$ python -q
>>> import numpy as np
>>> np.set_printoptions(precision=2, suppress=True, linewidth=100)
>>> J = np.load("block7.npy")
>>> J
array([[1.  , 0.5 , 0.25],
       [0.5 , 1.  , 0.5 ],
       [0.25, 0.5 , 1.  ]])
>>> th = np.radians(120)
>>> r_ = np.eye(3)
>>> r_[1, 1] = r_[2, 2] = np.cos(th)
>>> r_[1, 2], r_[2, 1] = -np.sin(th), np.sin(th)
>>> r_
array([[ 1.  ,  0.  ,  0.  ],
       [ 0.  , -0.5 , -0.87],
       [ 0.  ,  0.87, -0.5 ]])
>>> B = J @ r_.T
>>> np.allclose(J @ J.T, B @ B.T)
True
>>> np.allclose(np.linalg.norm(J, axis=1), np.linalg.norm(B, axis=1))
True
>>> B
array([[ 1.  , -0.47,  0.31],
       [ 0.5 , -0.93,  0.62],
       [ 0.25, -1.12, -0.07]])
>>> np.abs(B - J).max(axis=0)
array([0.  , 1.93, 1.07])
>>> vals, evecs = np.linalg.eigh(J)
>>> x = np.array([1, -1, -2])
>>> evecs * np.sqrt(vals) @ evecs.T
array([[0.96, 0.25, 0.1 ],
       [0.25, 0.94, 0.25],
       [0.1 , 0.25, 0.96]])
>>> np.abs(J).sum(axis=1).max(), round(np.abs(vals).max(), 2)
(np.float64(2.0), np.float64(1.84))
>>> evecs * np.maximum(vals, 0) @ evecs.T
array([[1.  , 0.5 , 0.25],
       [0.5 , 1.  , 0.5 ],
       [0.25, 0.5 , 1.  ]])
>>> proj = np.triu(np.array([[3, 1, 1], [3, 3, 0], [3, 3, 0]]), 1) + np.eye(3)
>>> B = proj @ J @ np.linalg.inv(proj)
>>> np.linalg.matrix_rank(B)
np.int64(3)
>>> round(float(np.linalg.det(B)), 2)
0.56
>>> np.trace(B), np.trace(J)
(np.float64(3.0), np.float64(3.0))
>>> np.poly(B)
array([ 1.  , -3.  ,  2.44, -0.56])
>>> vals, evecs = np.linalg.eig(J)
>>> np.sort(np.linalg.eigvals(J @ J))
array([0.17, 0.56, 3.4 ])
>>> np.round(np.prod(vals), 2)
np.float64(0.56)
>>> vals
array([1.84, 0.75, 0.41])
>>> np.sort(np.linalg.eigvals(J.T))
array([0.41, 0.75, 1.84])
>>> rng = np.random.default_rng(192177)
>>> idx = rng.integers(0, 2, 4)
>>> arr = (idx[:, None] == idx) * 4 + np.eye(4)
>>> arr
array([[5., 0., 0., 4.],
       [0., 5., 4., 0.],
       [0., 4., 5., 0.],
       [4., 0., 0., 5.]])
>>> W = np.array([[2, 0, 0], [-1, -4, -4], [0, -4, 5], [1, 0, 3]])
>>> beta = np.array([1, -5, 9])
>>> hid = np.maximum(arr @ W + beta, 0)
>>> np.linalg.matrix_rank(hid)
np.int64(2)
>>> hid
array([[15.,  0., 21.],
       [ 0.,  0.,  9.],
       [ 0.,  0., 18.],
       [14.,  0., 24.]])
>>> W2 = np.array([[2, -2, 1], [-2, -1, 0], [2, -2, 2]])
>>> (hid @ W2).round(6).argmax(axis=1)
array([0, 0, 0, 0])
